$ python3 -q
>>> import numpy as np
>>> np.set_printoptions(suppress=True, linewidth=140)
>>> tidy = lambda a: np.round(a, 3) + 0
>>> data = np.load("data.npy")
>>> data
array([[3, 0, 0, 0, 0],
       [0, 1, 0, 0, 0],
       [0, 0, 1, 0, 0],
       [0, 0, 0, 1, 0],
       [0, 0, 0, 0, 1]])
>>> u, r1 = data[0], data[3]
>>> u @ u
np.int64(9)
>>> p = (u @ r1) / (u @ u) * u
>>> np.outer(u, r1)
array([[0, 0, 0, 3, 0],
       [0, 0, 0, 0, 0],
       [0, 0, 0, 0, 0],
       [0, 0, 0, 0, 0],
       [0, 0, 0, 0, 0]])
>>> r1 - p
array([0., 0., 0., 1., 0.])
>>> p
array([0., 0., 0., 0., 0.])
>>> O = data.astype(float).copy()
>>> for j in range(5):
...     O[:, j] -= O[:, :j] @ (O[:, :j].T @ O[:, j])
...     O[:, j] /= np.linalg.norm(O[:, j])
... 
>>> O
array([[1., 0., 0., 0., 0.],
       [0., 1., 0., 0., 0.],
       [0., 0., 1., 0., 0.],
       [0., 0., 0., 1., 0.],
       [0., 0., 0., 0., 1.]])
>>> hat = np.triu(np.array([[1, 1, 0, 1, 0],
...     [0, 1, 1, 2, 0],
...     [0, 2, 2, 0, 2],
...     [2, 0, 1, 1, 1],
...     [1, 1, 1, 0, 0]]), 1) + np.eye(5)
>>> other = hat @ data @ np.linalg.inv(hat)
>>> np.linalg.matrix_rank(other)
np.int64(5)
>>> hat @ data - data @ hat
array([[ 0., -2.,  0., -2.,  0.],
       [ 0.,  0.,  0.,  0.,  0.],
       [ 0.,  0.,  0.,  0.,  0.],
       [ 0.,  0.,  0.,  0.,  0.],
       [ 0.,  0.,  0.,  0.,  0.]])
>>> tidy(np.linalg.det(other))
np.float64(3.0)
>>> rng = np.random.default_rng(70293)
>>> K = np.eye(5, dtype=int)[rng.permutation(5)] * np.array([3, 3, 0, 3, 3])
>>> K
array([[0, 0, 0, 3, 0],
       [0, 3, 0, 0, 0],
       [0, 0, 0, 0, 0],
       [0, 0, 0, 0, 3],
       [3, 0, 0, 0, 0]])
>>> np.flatnonzero(np.linalg.matrix_power((K != 0) + (K.T != 0) + np.eye(5), 5)[4])
array([0, 3, 4])
>>> tidy(np.sort(np.linalg.eigvals(K).real))
array([-1.5, -1.5,  0. ,  3. ,  3. ])
>>> left, sigma, vt = np.linalg.svd(K)
>>> evecs = vt[:(sigma > 1e-8).sum()]
>>> x = K[3] + -3 * K[2] + rng.integers(2) * np.eye(5)[4]
>>> x
array([0., 0., 0., 0., 3.])
>>> np.linalg.matrix_rank(np.vstack([K, x]))
np.int64(4)
>>> tidy(np.linalg.norm(x - evecs.T @ evecs @ x))
np.float64(0.0)
>>> np.allclose(evecs.T @ evecs @ x, x)
True
>>> K.sum(axis=0)
array([3, 3, 0, 3, 3])
>>> K - K[0]
array([[ 0,  0,  0,  0,  0],
       [ 0,  3,  0, -3,  0],
       [ 0,  0,  0, -3,  0],
       [ 0,  0,  0, -3,  3],
       [ 3,  0,  0, -3,  0]])
>>> np.diff(K, axis=0)
array([[ 0,  3,  0, -3,  0],
       [ 0, -3,  0,  0,  0],
       [ 0,  0,  0,  0,  3],
       [ 3,  0,  0,  0, -3]])
>>> tidy(np.linalg.svd(K, compute_uv=False))
array([3., 3., 3., 3., 0.])
>>> K.mean(axis=0)
array([0.6, 0.6, 0. , 0.6, 0.6])
>>> np.unravel_index(np.abs(K).argmax(), K.shape)
(np.int64(0), np.int64(3))
>>> tidy(np.linalg.norm(K, axis=0))
array([3., 3., 0., 3., 3.])
